>>> import numpy as np
>>> from numpy import linalg as LA
>>> np.set_printoptions(precision=3, suppress=True, linewidth=200)
>>> def tidy(a):
...     return np.round(a, 3) + 0
... 
>>> f = np.array([4, 5, -1, 0, 5, -1, -4, 2, -4, -5, -4, -1, -5])
>>> F = np.array([np.roll(f, i) for i in range(13)])
>>> F
array([[ 4,  5, -1,  0,  5, -1, -4,  2, -4, -5, -4, -1, -5],
       [-5,  4,  5, -1,  0,  5, -1, -4,  2, -4, -5, -4, -1],
       [-1, -5,  4,  5, -1,  0,  5, -1, -4,  2, -4, -5, -4],
       [-4, -1, -5,  4,  5, -1,  0,  5, -1, -4,  2, -4, -5],
       [-5, -4, -1, -5,  4,  5, -1,  0,  5, -1, -4,  2, -4],
       [-4, -5, -4, -1, -5,  4,  5, -1,  0,  5, -1, -4,  2],
       [ 2, -4, -5, -4, -1, -5,  4,  5, -1,  0,  5, -1, -4],
       [-4,  2, -4, -5, -4, -1, -5,  4,  5, -1,  0,  5, -1],
       [-1, -4,  2, -4, -5, -4, -1, -5,  4,  5, -1,  0,  5],
       [ 5, -1, -4,  2, -4, -5, -4, -1, -5,  4,  5, -1,  0],
       [ 0,  5, -1, -4,  2, -4, -5, -4, -1, -5,  4,  5, -1],
       [-1,  0,  5, -1, -4,  2, -4, -5, -4, -1, -5,  4,  5],
       [ 5, -1,  0,  5, -1, -4,  2, -4, -5, -4, -1, -5,  4]])
>>> tidy(np.sort(np.abs(np.fft.fft(F[0])))), tidy(np.sort(LA.svd(F, compute_uv=False)))
(array([ 2.293,  2.293,  6.017,  6.017,  6.654,  6.654,  8.76 ,  8.76 ,  9.   , 20.202, 20.202, 22.37 , 22.37 ]), array([ 2.293,  2.293,  6.017,  6.017,  6.654,  6.654,  8.76 ,  8.76 ,  9.   , 20.202, 20.202, 22.37 , 22.37 ]))
>>> (F @ F)[0]
array([ -90,   56,   39,  -30,   83,  135,  -24,   44,   79,  -53, -103,   15,  -70])
>>> F @ (-1.0) ** np.arange(13)
array([ -9.,  -1.,  -1.,  -7.,  -3.,  -5.,   9., -17.,  15.,  -5.,   5.,  -7.,  17.])
>>> np.allclose(F @ F.T, F.T @ F)
True
>>> print(tidy(np.fft.fft(F[0])))
[-9.    +0.j     8.066-18.522j  6.219 -2.366j  6.017 -0.03j   5.674-21.638j -2.231 -0.526j  6.755 -5.577j  6.755 +5.577j -2.231 +0.526j  5.674+21.638j  6.017 +0.03j   6.219 +2.366j  8.066+18.522j]
>>> B = F / np.sqrt((F ** 2).mean(axis=1, keepdims=True))
>>> LA.matrix_rank(F - F.mean(axis=1, keepdims=True))
np.int64(12)
>>> tidy(LA.norm(B, axis=1))
array([3.606, 3.606, 3.606, 3.606, 3.606, 3.606, 3.606, 3.606, 3.606, 3.606, 3.606, 3.606, 3.606])
>>> q, vecs = LA.qr(F[:, :7])[0], LA.qr(F[:, 7:])[0]
>>> sigma = LA.svd(q.T @ vecs, compute_uv=False)
>>> tidy(sigma)
array([0.967, 0.956, 0.786, 0.706, 0.499, 0.388])
>>> x = np.array([7, -3, 8, -1, -7, -7, -4, -6, -9, 9, 4, -7, 5])
>>> y = F @ x
>>> b, lr = np.zeros(13), 1 / LA.norm(F, 2) ** 2
>>> for i in range(15):
...     b -= lr * F.T @ (F @ b - y)
...     if i % 5 == 0: print(i, round(LA.norm(F @ b - y), 3))
... 
0 76.782
5 37.499
10 26.06
>>> tidy(LA.cond(F))
np.float64(9.758)
>>> x = np.array([-3, -2, -3, -1, -3, 1, -2, -1, -3, 0, 0, -1, 1])
>>> y = F @ x
>>> print(y)
[-21   1   3   6   5  51   6  21  20  29  -2  29   5]
>>> print(tidy(LA.solve(F, y)))
[-3. -2. -3. -1. -3.  1. -2. -1. -3.  0.  0. -1.  1.]
>>> tidy(LA.solve(F, 4 * y))
array([-12.,  -8., -12.,  -4., -12.,   4.,  -8.,  -4., -12.,   0.,   0.,  -4.,   4.])
>>> tidy(LA.solve(F, F[:, 10]))
array([0., 0., 0., 0., 0., 0., 0., 0., 0., 0., 1., 0., 0.])
>>> data = np.loadtxt("out1.csv", delimiter=",")
>>> data
array([[0., 0., 0., 0., 0., 0., 1., 0., 0., 0., 0., 0., 0.],
       [1., 0., 0., 0., 0., 0., 0., 0., 0., 0., 0., 0., 0.],
       [0., 0., 0., 0., 0., 0., 0., 0., 1., 0., 0., 0., 0.],
       [0., 0., 0., 0., 1., 0., 0., 0., 0., 0., 0., 0., 0.],
       [0., 0., 1., 0., 0., 0., 0., 0., 0., 0., 0., 0., 0.],
       [0., 0., 0., 0., 0., 0., 0., 0., 0., 0., 0., 0., 1.],
       [0., 0., 0., 0., 0., 0., 0., 1., 0., 0., 0., 0., 0.],
       [0., 0., 0., 1., 0., 0., 0., 0., 0., 0., 0., 0., 0.],
       [0., 0., 0., 0., 0., 0., 0., 0., 0., 1., 0., 0., 0.],
       [0., 0., 0., 0., 0., 0., 0., 0., 0., 0., 0., 1., 0.],
       [0., 0., 0., 0., 0., 0., 0., 0., 0., 0., 1., 0., 0.],
       [0., 0., 0., 0., 0., 1., 0., 0., 0., 0., 0., 0., 0.],
       [0., 1., 0., 0., 0., 0., 0., 0., 0., 0., 0., 0., 0.]])
>>> ang = np.radians(90)
>>> Rm = np.eye(13)
>>> Rm[11, 11] = Rm[0, 0] = np.cos(ang)
>>> Rm[11, 0], Rm[0, 11] = -np.sin(ang), np.sin(ang)
>>> B = data @ Rm.T
>>> tidy(LA.det(Rm)), np.trace(Rm)
(np.float64(1.0), np.float64(11.0))
>>> np.allclose(LA.norm(data, axis=1), LA.norm(B, axis=1))
True
>>> tidy(LA.svd(data, compute_uv=False))
array([1., 1., 1., 1., 1., 1., 1., 1., 1., 1., 1., 1., 1.])
>>> data[:, 4] @ data[:, 12]
np.float64(0.0)
>>> tidy(LA.norm(data, axis=0))
array([1., 1., 1., 1., 1., 1., 1., 1., 1., 1., 1., 1., 1.])
>>> x = np.array([1, -1, -3, 2, 2, -3, -2, 1, -3, -3, -1, 0, -3])
>>> print(data @ np.ones(13))
[1. 1. 1. 1. 1. 1. 1. 1. 1. 1. 1. 1. 1.]
>>> (data * x).sum(axis=1)
array([-2.,  1., -3.,  2., -3., -3.,  1.,  2., -3.,  0., -1., -3., -1.])
>>> print((data @ x).argmax())
3
>>> LA.norm(data @ x) <= LA.norm(data, 2) * LA.norm(x) + 1e-9
np.True_
>>> rng = np.random.default_rng(456)
>>> idx = rng.permutation(13)
>>> B = data[:, idx] * rng.choice([-1, 1], 13)
>>> B
array([[ 0.,  1., -0.,  0.,  0., -0., -0.,  0.,  0., -0.,  0., -0., -0.],
       [ 0.,  0., -0.,  0.,  0., -1., -0.,  0.,  0., -0.,  0., -0., -0.],
       [ 0.,  0., -0.,  0.,  0., -0., -0.,  0.,  0., -0.,  0., -1., -0.],
       [ 0.,  0., -0.,  1.,  0., -0., -0.,  0.,  0., -0.,  0., -0., -0.],
       [ 0.,  0., -0.,  0.,  1., -0., -0.,  0.,  0., -0.,  0., -0., -0.],
       [ 0.,  0., -0.,  0.,  0., -0., -0.,  0.,  0., -0.,  0., -0., -1.],
       [ 0.,  0., -1.,  0.,  0., -0., -0.,  0.,  0., -0.,  0., -0., -0.],
       [ 1.,  0., -0.,  0.,  0., -0., -0.,  0.,  0., -0.,  0., -0., -0.],
       [ 0.,  0., -0.,  0.,  0., -0., -0.,  1.,  0., -0.,  0., -0., -0.],
       [ 0.,  0., -0.,  0.,  0., -0., -1.,  0.,  0., -0.,  0., -0., -0.],
       [ 0.,  0., -0.,  0.,  0., -0., -0.,  0.,  0., -1.,  0., -0., -0.],
       [ 0.,  0., -0.,  0.,  0., -0., -0.,  0.,  1., -0.,  0., -0., -0.],
       [ 0.,  0., -0.,  0.,  0., -0., -0.,  0.,  0., -0.,  1., -0., -0.]])
>>> U, _, vt = LA.svd(data.T @ B)
>>> idx
array([ 3,  6,  7,  4,  2,  0, 11,  9,  5, 10,  1,  8, 12])
>>> J = np.loadtxt("a.csv", delimiter=",")
>>> J
array([[0., 0., 0., 0., 1., 1., 0., 1., 0., 0., 0., 0., 1., 0.],
       [0., 0., 0., 0., 0., 0., 0., 0., 0., 1., 1., 0., 1., 0.],
       [0., 0., 0., 0., 0., 0., 1., 0., 0., 0., 1., 0., 1., 0.],
       [0., 0., 0., 0., 0., 0., 0., 0., 0., 1., 0., 1., 0., 0.],
       [1., 0., 0., 0., 0., 0., 1., 0., 0., 1., 0., 1., 1., 0.],
       [1., 0., 0., 0., 0., 0., 0., 0., 0., 0., 1., 0., 0., 0.],
       [0., 0., 1., 0., 1., 0., 0., 0., 1., 0., 0., 0., 0., 0.],
       [1., 0., 0., 0., 0., 0., 0., 0., 0., 0., 1., 0., 0., 0.],
       [0., 0., 0., 0., 0., 0., 1., 0., 0., 1., 0., 0., 1., 0.],
       [0., 1., 0., 1., 1., 0., 0., 0., 1., 0., 1., 0., 0., 0.],
       [0., 1., 1., 0., 0., 1., 0., 1., 0., 1., 0., 1., 1., 0.],
       [0., 0., 0., 1., 1., 0., 0., 0., 0., 0., 1., 0., 0., 0.],
       [1., 1., 1., 0., 1., 0., 0., 0., 1., 0., 1., 0., 0., 0.],
       [0., 0., 0., 0., 0., 0., 0., 0., 0., 0., 0., 0., 0., 0.]])
>>> tidy(np.sort(LA.eigvals(J).real))
array([-3.326, -2.517, -1.979, -1.055, -0.528, -0.31 ,  0.   ,  0.   ,  0.274,  0.74 ,  1.262,  1.559,  1.663,  4.218])
>>> U, sigma, vt = LA.svd(J)
>>> vecs = vt[:(sigma > 1e-8).sum()]
>>> x = J[7] + -2 * J[12] + rng.integers(2) * np.eye(14)[13]
>>> x
array([-1., -2., -2.,  0., -2.,  0.,  0.,  0., -2.,  0., -1.,  0.,  0.,  0.])
>>> LA.matrix_rank(np.vstack([J, x]))
np.int64(12)
>>> tidy(LA.norm(x - vecs.T @ vecs @ x))
np.float64(0.0)
>>> np.allclose(vecs.T @ vecs @ x, x)
True
>>> tidy(np.diag(vecs.T @ vecs))
array([1. , 1. , 1. , 1. , 1. , 0.5, 1. , 0.5, 1. , 1. , 1. , 1. , 1. , 0. ])
>>> B = LA.invert(data)
Traceback (most recent call last):
  File "<python-input-63>", line 1, in <module>
    B = LA.invert(data)
        ^^^^^^^^^
AttributeError: module 'numpy.linalg' has no attribute 'invert'
>>> B = LA.inv(data)
>>> print(tidy(LA.slogdet(data)[0]))
-1.0
>>> print(np.allclose(B, data.T))
True
>>> tidy(LA.det(data) * LA.det(B))
np.float64(1.0)
>>> tidy(LA.cond(data))
np.float64(1.0)
>>> x = np.array([-2, 2, -2, -2, -2, 2, 2, -1, 1, -2, -2, 1, 2, 2])
>>> J @ np.eye(14)[9]
array([0., 1., 0., 1., 1., 0., 0., 0., 1., 0., 1., 0., 0., 0.])
>>> print(np.sign((J @ x).round(6)))
[ 1. -1.  1. -1.  1. -1. -1. -1.  1. -1.  1. -1. -1.  0.]
>>> print(LA.norm(J @ x) <= LA.norm(J, 2) * LA.norm(x) + 1e-9)
True
>>> J @ (2 * x)
array([  2.,  -4.,   4.,  -2.,   2.,  -8.,  -6.,  -8.,   4.,  -6.,   4., -12., -10.,   0.])
>>> m1 = np.array([[0, 0, 0, 0, 2, 0, 0, 0],
...     [0, 0, 0, 0, 0, 0, 7, 0],
...     [0, 0, 2, 0, 0, 0, 0, 0],
...     [0, 0, 0, 0, 0, 0, 0, 6],
...     [0, 5, 0, 0, 0, 0, 0, 0],
...     [0, 0, 0, 0, 0, 8, 0, 0],
...     [0, 0, 0, 8, 0, 0, 0, 0],
...     [3, 0, 0, 0, 0, 0, 0, 0]])
>>> m1
array([[0, 0, 0, 0, 2, 0, 0, 0],
       [0, 0, 0, 0, 0, 0, 7, 0],
       [0, 0, 2, 0, 0, 0, 0, 0],
       [0, 0, 0, 0, 0, 0, 0, 6],
       [0, 5, 0, 0, 0, 0, 0, 0],
       [0, 0, 0, 0, 0, 8, 0, 0],
       [0, 0, 0, 8, 0, 0, 0, 0],
       [3, 0, 0, 0, 0, 0, 0, 0]])
>>> x = np.array([1, 1, 3, 0, 2, 0, 3, 3])
>>> y = m1 @ x
>>> b, lr = np.zeros(8), 1 / LA.norm(m1, 2) ** 2
>>> for i in range(5):
...     b -= lr * m1.T @ (m1 @ b - y)
...     if i % 1 == 0: print(i, round(LA.norm(m1 @ b - y), 3))
... 
0 12.16
1 7.857
2 6.523
3 5.884
4 5.432
>>> tidy(LA.cond(m1))
np.float64(4.0)
>>> tidy(b)
array([0.531, 0.916, 0.827, 0.   , 0.552, 0.   , 2.998, 2.952])
